% python3 -q
>>> import numpy as np
>>> from numpy import linalg as LA
>>> np.set_printoptions(suppress=True, linewidth=140)
>>> arr = np.loadtxt("m.csv", delimiter=",")
>>> arr
array([[ 6., -6.,  3., -3.],
       [ 0., -4.,  0., -2.],
       [ 9., -9., -9.,  9.],
       [ 0., -6.,  0.,  6.]])
>>> rng = np.random.default_rng(754)
>>> lab = rng.permutation(4)
>>> lab
array([1, 2, 0, 3])
>>> M2 = arr[lab][:, lab]
>>> np.trace(M2)
np.float64(-1.0)
>>> M2
array([[-4.,  0.,  0., -2.],
       [-9., -9.,  9.,  9.],
       [-6.,  3.,  6., -3.],
       [-6.,  0.,  0.,  6.]])
>>> ev, vecs = LA.eig(arr)
>>> np.round(arr @ vecs[:, 0] - ev[0] * vecs[:, 0], 2) + 0
array([0., 0., 0., 0.])
>>> np.round(np.sort(LA.eigvals(LA.inv(arr))), 2)
array([-0.2 , -0.09,  0.13,  0.14])
>>> np.round(np.sort(LA.eigvals(arr @ arr)), 2)
array([ 25.83,  50.17,  58.13, 112.87])
>>> M2 = arr / LA.norm(arr, axis=1, keepdims=True)
>>> G = M2 @ M2.T
>>> np.round(LA.norm(M2, axis=1), 2)
array([1., 1., 1., 1.])
>>> (G - 2 * np.eye(4)).round(6).argmax(axis=1)
array([1, 0, 3, 2])
>>> P = np.triu(np.array([[5, -1, -2, 1], [-4, -3, -4, -4], [0, -5, 2, 5], [-1, 1, 1, 0]]), 1) + np.eye(4)
>>> M2 = P @ arr @ LA.inv(P)
>>> np.round(np.poly(M2), 2)
array([   1.,    1., -123.,   54., 2916.])
>>> round(float(LA.det(M2)), 2)
2916.0
>>> LA.matrix_rank(M2)
np.int64(4)
>>> lab = rng.permutation(4)
>>> M2 = arr[:, lab] * rng.choice([-1, 1], 4)
>>> M2
array([[-3.,  3.,  6., -6.],
       [-0.,  2.,  0., -4.],
       [ 9., -9.,  9., -9.],
       [-0., -6.,  0., -6.]])
>>> Uu, _, Vt = LA.svd(arr.T @ M2)
>>> np.round(Uu @ Vt, 2) + 0
array([[ 0.,  0.,  1.,  0.],
       [ 0.,  0.,  0.,  1.],
       [-1.,  0.,  0.,  0.],
       [ 0., -1.,  0.,  0.]])
>>> np.round(LA.lstsq(arr, M2)[0], 2) + 0
array([[ 0.,  0.,  1.,  0.],
       [ 0.,  0.,  0.,  1.],
       [-1.,  0.,  0.,  0.],
       [ 0., -1.,  0.,  0.]])
>>> M = np.load("x.npy")
>>> M
array([[-2, -2, -2, -2],
       [-2, -4, -4, -4],
       [-2, -4, -6, -6],
       [-2, -4, -6, -8]])
>>> blk = np.stack([M, -2 * M, M[::-1]])
>>> blk.sum(axis=0)
array([[ 0, -2, -4, -6],
       [ 0,  0, -2, -2],
       [ 0,  0,  2,  2],
       [ 0,  2,  4,  6]])
>>> (blk @ M.T).shape
(3, 4, 4)
>>> LA.matrix_rank(blk)
array([4, 4, 4])
>>> LA.matrix_rank(blk.reshape(3, -1))
np.int64(2)
>>> E = np.array([[0, 0, -2, -2, 1],
...     [0, -2, -2, 0, -1],
...     [2, 1, 0, -2, -2],
...     [1, -2, 2, 2, -1],
...     [-2, 1, -2, 0, -2],
...     [-2, 1, 1, 0, -1],
...     [-1, -2, 1, 2, 1],
...     [2, 1, 2, -1, 1],
...     [-2, 0, 1, -2, -2],
...     [1, 2, -2, -2, 0],
...     [-2, -1, 1, 1, -1],
...     [-2, 1, -1, 2, 1],
...     [0, -1, 2, -1, -2],
...     [1, 2, 2, 2, 0]])
>>> E[-1] = E[0] + 4 * E[1]
>>> E
array([[  0,   0,  -2,  -2,   1],
       [  0,  -2,  -2,   0,  -1],
       [  2,   1,   0,  -2,  -2],
       [  1,  -2,   2,   2,  -1],
       [ -2,   1,  -2,   0,  -2],
       [ -2,   1,   1,   0,  -1],
       [ -1,  -2,   1,   2,   1],
       [  2,   1,   2,  -1,   1],
       [ -2,   0,   1,  -2,  -2],
       [  1,   2,  -2,  -2,   0],
       [ -2,  -1,   1,   1,  -1],
       [ -2,   1,  -1,   2,   1],
       [  0,  -1,   2,  -1,  -2],
       [  0,  -8, -10,  -2,  -3]])
>>> # row 13 is much longer than the rest
>>> Ac = E - E.mean(axis=0)
>>> Uu, sigma, Vt = LA.svd(Ac, full_matrices=False)
>>> LA.matrix_rank(Ac)
np.int64(5)
>>> np.searchsorted(np.cumsum(sigma ** 2) / (sigma ** 2).sum(), 0.9) + 1
np.int64(4)
>>> (np.sign(Uu[:, 0]) == np.sign(Uu[0, 0])).astype(int)
array([1, 1, 0, 0, 1, 0, 0, 0, 0, 0, 0, 0, 0, 1])
>>> np.abs(Vt[0]).argmax()
np.int64(2)
>>> def softmax(z):
...     e = np.exp(z - z.max(axis=-1, keepdims=True))
...     return e / e.sum(axis=-1, keepdims=True)
... 
>>> np.round(softmax(E[3]), 2)
array([0.15, 0.01, 0.41, 0.41, 0.02])
>>> np.round(softmax(E).sum(axis=1), 2)
array([1., 1., 1., 1., 1., 1., 1., 1., 1., 1., 1., 1., 1., 1.])
>>> att = E @ E.T / np.sqrt(5)
>>> np.round(softmax(att)[3] @ E, 2)
array([ 0.8 , -1.94,  1.91,  1.89, -0.9 ])
>>> softmax(att).round(6).argmax(axis=1)
array([13, 13,  2,  3, 13,  5,  6,  7,  8,  9, 10, 11, 12, 13])
>>> cent = E[[3, 5]].astype(float)
>>> for _ in range(5):
...     lab = LA.norm(E[:, None] - cent, axis=-1).argmin(axis=1)
...     cent = np.array([E[lab == j].mean(axis=0) for j in range(2)])
... 
>>> lab
array([1, 1, 1, 1, 1, 1, 1, 1, 1, 1, 1, 1, 1, 0])
>>> np.abs(cent[1] - cent[0]).argmax()
np.int64(2)
>>> np.bincount(lab)
array([ 1, 13])
>>> np.round(cent[1] - cent[0], 2)
array([-0.38,  7.92, 10.08,  1.77,  2.38])
>>> D = LA.norm(E[:, None] - E[None], axis=-1)
>>> np.round(LA.norm(E, axis=1), 2)
array([ 3.  ,  3.  ,  3.61,  3.74,  3.61,  2.65,  3.32,  3.32,  3.61,  3.61,  2.83,  3.32,  3.16, 13.3 ])
>>> D.mean(axis=1).argmax()
np.int64(13)
>>> D[12].round(2)
array([ 5.2 ,  4.36,  3.61,  3.46,  5.  ,  3.32,  4.58,  4.12,  2.65,  5.57,  3.16,  5.92,  0.  , 13.96])
>>> np.unravel_index(D.round(6).argmax(), D.shape)
(np.int64(7), np.int64(13))
>>> feats = np.loadtxt("layer19.csv", delimiter=",")
>>> feats
array([[ 0.,  0.,  0., 15.,  0.,  0., 11.,  0.,  0.,  0.,  6., 10.],
       [ 0.,  0.,  0.,  4.,  0.,  0.,  0.,  0.,  0.,  0.,  0., 10.],
       [ 2.,  0.,  0., 16.,  0.,  0.,  4.,  6.,  0.,  0.,  0., 12.],
       [ 0.,  5.,  6.,  0.,  0.,  3.,  0.,  0.,  0.,  1.,  2.,  4.],
       [ 0.,  5.,  0., 15.,  0.,  0., 23.,  6.,  7.,  0., 22.,  0.],
       [ 0.,  5.,  0., 10.,  0.,  0., 14.,  8.,  7.,  0., 13.,  0.],
       [ 4., 13., 22.,  0., 13.,  8.,  0.,  0.,  7., 15.,  0.,  0.],
       [ 2.,  7.,  8.,  0.,  2.,  0.,  0.,  0.,  5.,  3.,  0.,  0.],
       [ 4.,  0.,  0.,  8.,  1.,  0.,  0.,  9.,  0.,  0.,  0.,  3.],
       [ 2.,  0.,  3.,  0.,  8., 21.,  0.,  0.,  0., 16.,  0., 22.],
       [ 0.,  0.,  0.,  0.,  0., 10.,  0.,  0.,  0.,  5.,  0., 14.],
       [ 6.,  0.,  0., 14.,  3.,  0.,  2., 16.,  0.,  0.,  0.,  4.],
       [ 6.,  0., 16.,  0., 18., 15.,  0.,  0.,  0., 19.,  0.,  7.],
       [ 2.,  0.,  3.,  0.,  8., 21.,  0.,  0.,  0., 16.,  0., 22.],
       [ 8.,  0., 10.,  0., 23., 22.,  0.,  0.,  0., 23.,  0., 17.],
       [ 2., 23.,  8.,  1.,  0.,  0.,  9., 16., 21.,  0., 12.,  0.],
       [ 0.,  0.,  0.,  2.,  0., 12.,  0.,  0.,  0.,  4.,  0., 22.],
       [ 0.,  0.,  4.,  0.,  0.,  9.,  0.,  0.,  0.,  7.,  0., 10.],
       [ 8.,  8.,  5.,  4., 11.,  0.,  0., 22., 12.,  0.,  0.,  0.],
       [ 4., 20., 17.,  0.,  7.,  0.,  0.,  8., 16.,  4.,  1.,  0.],
       [ 0.,  0.,  5.,  0.,  0.,  6.,  0.,  0.,  0.,  4.,  0.,  7.],
       [ 2.,  0.,  0., 18.,  0.,  0.,  2.,  3.,  0.,  0.,  0., 19.],
       [ 6.,  0.,  0., 19.,  0.,  0.,  7., 21.,  0.,  0.,  0.,  2.],
       [12.,  1., 18.,  0., 30., 11.,  0., 11.,  3., 21.,  0.,  0.],
       [ 0.,  1.,  0.,  0.,  0.,  0.,  5.,  0.,  0.,  0., 12.,  7.],
       [ 6.,  0.,  1.,  0., 12.,  9.,  0.,  1.,  0., 10.,  0., 10.],
       [ 8.,  9., 10.,  0., 14.,  0.,  0., 17., 11.,  5.,  0.,  0.],
       [12.,  0.,  3.,  3., 24.,  5.,  0., 18.,  0., 12.,  0.,  3.],
       [ 8.,  0., 10.,  0., 23., 22.,  0.,  0.,  0., 23.,  0., 17.],
       [10.,  1.,  0., 15., 10.,  0.,  7., 34., 11.,  0.,  0.,  0.],
       [ 0.,  0.,  0., 17.,  0.,  0.,  5.,  1.,  0.,  0.,  0., 16.],
       [ 0.,  0.,  1.,  0.,  0., 16.,  0.,  0.,  0.,  8.,  0., 20.],
       [ 6.,  0.,  0.,  7.,  6.,  0.,  0., 14.,  1.,  0.,  0.,  0.],
       [ 0.,  1.,  0., 11.,  0.,  0., 15.,  3.,  3.,  0., 14.,  0.],
       [ 8.,  0.,  0.,  0., 17., 12.,  0.,  3.,  0., 13.,  0., 13.],
       [ 0., 23., 24.,  0.,  3.,  2.,  0.,  0., 13.,  9.,  1.,  0.],
       [ 0.,  2.,  0.,  1.,  0.,  0.,  1.,  0.,  2.,  0.,  2.,  0.],
       [ 0.,  0.,  0., 10.,  0.,  0.,  6.,  0.,  0.,  0.,  3., 12.],
       [ 8.,  1., 10.,  0., 17.,  4.,  0.,  9.,  3., 11.,  0.,  0.],
       [ 8.,  7.,  0.,  9.,  8.,  0.,  5., 27., 13.,  0.,  0.,  0.],
       [ 0.,  0.,  0.,  0.,  0., 13.,  0.,  0.,  0.,  8.,  0., 17.],
       [ 2.,  0.,  0.,  1.,  2., 11.,  0.,  0.,  0.,  6.,  0., 18.],
       [10.,  0., 14.,  0., 25., 12.,  0.,  6.,  0., 19.,  0.,  4.]])
>>> theta = np.radians(120)
>>> R = np.eye(12)
>>> R[1, 1] = R[7, 7] = np.cos(theta)
>>> R[1, 7], R[7, 1] = -np.sin(theta), np.sin(theta)
>>> R.round(2)
array([[ 1.  ,  0.  ,  0.  ,  0.  ,  0.  ,  0.  ,  0.  ,  0.  ,  0.  ,  0.  ,  0.  ,  0.  ],
       [ 0.  , -0.5 ,  0.  ,  0.  ,  0.  ,  0.  ,  0.  , -0.87,  0.  ,  0.  ,  0.  ,  0.  ],
       [ 0.  ,  0.  ,  1.  ,  0.  ,  0.  ,  0.  ,  0.  ,  0.  ,  0.  ,  0.  ,  0.  ,  0.  ],
       [ 0.  ,  0.  ,  0.  ,  1.  ,  0.  ,  0.  ,  0.  ,  0.  ,  0.  ,  0.  ,  0.  ,  0.  ],
       [ 0.  ,  0.  ,  0.  ,  0.  ,  1.  ,  0.  ,  0.  ,  0.  ,  0.  ,  0.  ,  0.  ,  0.  ],
       [ 0.  ,  0.  ,  0.  ,  0.  ,  0.  ,  1.  ,  0.  ,  0.  ,  0.  ,  0.  ,  0.  ,  0.  ],
       [ 0.  ,  0.  ,  0.  ,  0.  ,  0.  ,  0.  ,  1.  ,  0.  ,  0.  ,  0.  ,  0.  ,  0.  ],
       [ 0.  ,  0.87,  0.  ,  0.  ,  0.  ,  0.  ,  0.  , -0.5 ,  0.  ,  0.  ,  0.  ,  0.  ],
       [ 0.  ,  0.  ,  0.  ,  0.  ,  0.  ,  0.  ,  0.  ,  0.  ,  1.  ,  0.  ,  0.  ,  0.  ],
       [ 0.  ,  0.  ,  0.  ,  0.  ,  0.  ,  0.  ,  0.  ,  0.  ,  0.  ,  1.  ,  0.  ,  0.  ],
       [ 0.  ,  0.  ,  0.  ,  0.  ,  0.  ,  0.  ,  0.  ,  0.  ,  0.  ,  0.  ,  1.  ,  0.  ],
       [ 0.  ,  0.  ,  0.  ,  0.  ,  0.  ,  0.  ,  0.  ,  0.  ,  0.  ,  0.  ,  0.  ,  1.  ]])
>>> M2 = feats @ R.T
>>> np.round(LA.svd(feats, compute_uv=False), 2), np.round(LA.svd(M2, compute_uv=False), 2)
(array([128.76,  86.86,  70.47,  54.52,  39.16,  29.69,  17.07,  10.39,   7.97,   4.35,   3.79,   3.24]), array([128.76,  86.86,  70.47,  54.52,  39.16,  29.69,  17.07,  10.39,   7.97,   4.35,   3.79,   3.24]))
>>> np.round(np.abs(M2 - feats).max(axis=0), 2)
array([ 0.  , 48.36,  0.  ,  0.  ,  0.  ,  0.  ,  0.  , 50.13,  0.  ,  0.  ,  0.  ,  0.  ])
>>> np.allclose(feats @ feats.T, M2 @ M2.T)
True
>>> np.round(LA.pinv(R), 2)
array([[ 1.  ,  0.  ,  0.  ,  0.  ,  0.  ,  0.  ,  0.  ,  0.  ,  0.  ,  0.  ,  0.  ,  0.  ],
       [ 0.  , -0.5 ,  0.  ,  0.  ,  0.  ,  0.  ,  0.  ,  0.87,  0.  ,  0.  ,  0.  ,  0.  ],
       [ 0.  ,  0.  ,  1.  ,  0.  ,  0.  ,  0.  ,  0.  ,  0.  ,  0.  ,  0.  ,  0.  ,  0.  ],
       [ 0.  ,  0.  ,  0.  ,  1.  ,  0.  ,  0.  ,  0.  ,  0.  ,  0.  ,  0.  ,  0.  ,  0.  ],
       [ 0.  ,  0.  ,  0.  ,  0.  ,  1.  ,  0.  ,  0.  ,  0.  ,  0.  ,  0.  ,  0.  ,  0.  ],
       [ 0.  ,  0.  ,  0.  ,  0.  ,  0.  ,  1.  ,  0.  ,  0.  ,  0.  ,  0.  ,  0.  ,  0.  ],
       [ 0.  ,  0.  ,  0.  ,  0.  ,  0.  ,  0.  ,  1.  ,  0.  ,  0.  ,  0.  ,  0.  ,  0.  ],
       [ 0.  , -0.87,  0.  ,  0.  ,  0.  ,  0.  ,  0.  , -0.5 ,  0.  ,  0.  ,  0.  ,  0.  ],
       [ 0.  ,  0.  ,  0.  ,  0.  ,  0.  ,  0.  ,  0.  ,  0.  ,  1.  ,  0.  ,  0.  ,  0.  ],
       [ 0.  ,  0.  ,  0.  ,  0.  ,  0.  ,  0.  ,  0.  ,  0.  ,  0.  ,  1.  ,  0.  ,  0.  ],
       [ 0.  ,  0.  ,  0.  ,  0.  ,  0.  ,  0.  ,  0.  ,  0.  ,  0.  ,  0.  ,  1.  ,  0.  ],
       [ 0.  ,  0.  ,  0.  ,  0.  ,  0.  ,  0.  ,  0.  ,  0.  ,  0.  ,  0.  ,  0.  ,  1.  ]])
>>> np.round(R.T @ R, 2) + 0
array([[1., 0., 0., 0., 0., 0., 0., 0., 0., 0., 0., 0.],
       [0., 1., 0., 0., 0., 0., 0., 0., 0., 0., 0., 0.],
       [0., 0., 1., 0., 0., 0., 0., 0., 0., 0., 0., 0.],
       [0., 0., 0., 1., 0., 0., 0., 0., 0., 0., 0., 0.],
       [0., 0., 0., 0., 1., 0., 0., 0., 0., 0., 0., 0.],
       [0., 0., 0., 0., 0., 1., 0., 0., 0., 0., 0., 0.],
       [0., 0., 0., 0., 0., 0., 1., 0., 0., 0., 0., 0.],
       [0., 0., 0., 0., 0., 0., 0., 1., 0., 0., 0., 0.],
       [0., 0., 0., 0., 0., 0., 0., 0., 1., 0., 0., 0.],
       [0., 0., 0., 0., 0., 0., 0., 0., 0., 1., 0., 0.],
       [0., 0., 0., 0., 0., 0., 0., 0., 0., 0., 1., 0.],
       [0., 0., 0., 0., 0., 0., 0., 0., 0., 0., 0., 1.]])
>>> np.round(R @ R.T, 2) + 0
array([[1., 0., 0., 0., 0., 0., 0., 0., 0., 0., 0., 0.],
       [0., 1., 0., 0., 0., 0., 0., 0., 0., 0., 0., 0.],
       [0., 0., 1., 0., 0., 0., 0., 0., 0., 0., 0., 0.],
       [0., 0., 0., 1., 0., 0., 0., 0., 0., 0., 0., 0.],
       [0., 0., 0., 0., 1., 0., 0., 0., 0., 0., 0., 0.],
       [0., 0., 0., 0., 0., 1., 0., 0., 0., 0., 0., 0.],
       [0., 0., 0., 0., 0., 0., 1., 0., 0., 0., 0., 0.],
       [0., 0., 0., 0., 0., 0., 0., 1., 0., 0., 0., 0.],
       [0., 0., 0., 0., 0., 0., 0., 0., 1., 0., 0., 0.],
       [0., 0., 0., 0., 0., 0., 0., 0., 0., 1., 0., 0.],
       [0., 0., 0., 0., 0., 0., 0., 0., 0., 0., 1., 0.],
       [0., 0., 0., 0., 0., 0., 0., 0., 0., 0., 0., 1.]])
>>> np.round(LA.svd(R, compute_uv=False), 2)
array([1., 1., 1., 1., 1., 1., 1., 1., 1., 1., 1., 1.])
>>> Ac = feats - feats.mean(axis=0)
>>> Uu, sigma, Vt = LA.svd(Ac, full_matrices=False)
>>> np.abs(Vt[0]).argmax()
np.int64(9)
>>> np.round(sigma ** 2 / (sigma ** 2).sum(), 2) + 0
array([0.39, 0.28, 0.15, 0.07, 0.05, 0.04, 0.01, 0.  , 0.  , 0.  , 0.  , 0.  ])
>>> (np.sign(Uu[:, 0]) == np.sign(Uu[0, 0])).astype(int)
array([1, 1, 1, 1, 1, 1, 0, 1, 1, 0, 0, 1, 0, 0, 0, 1, 0, 0, 1, 1, 0, 1, 1, 0, 1, 0, 1, 0, 0, 1, 1, 0, 1, 1, 0, 0, 1, 1, 0, 1, 0, 0, 0])
>>> np.round((sigma ** 2).sum() ** 2 / (sigma ** 4).sum(), 2)
np.float64(3.81)
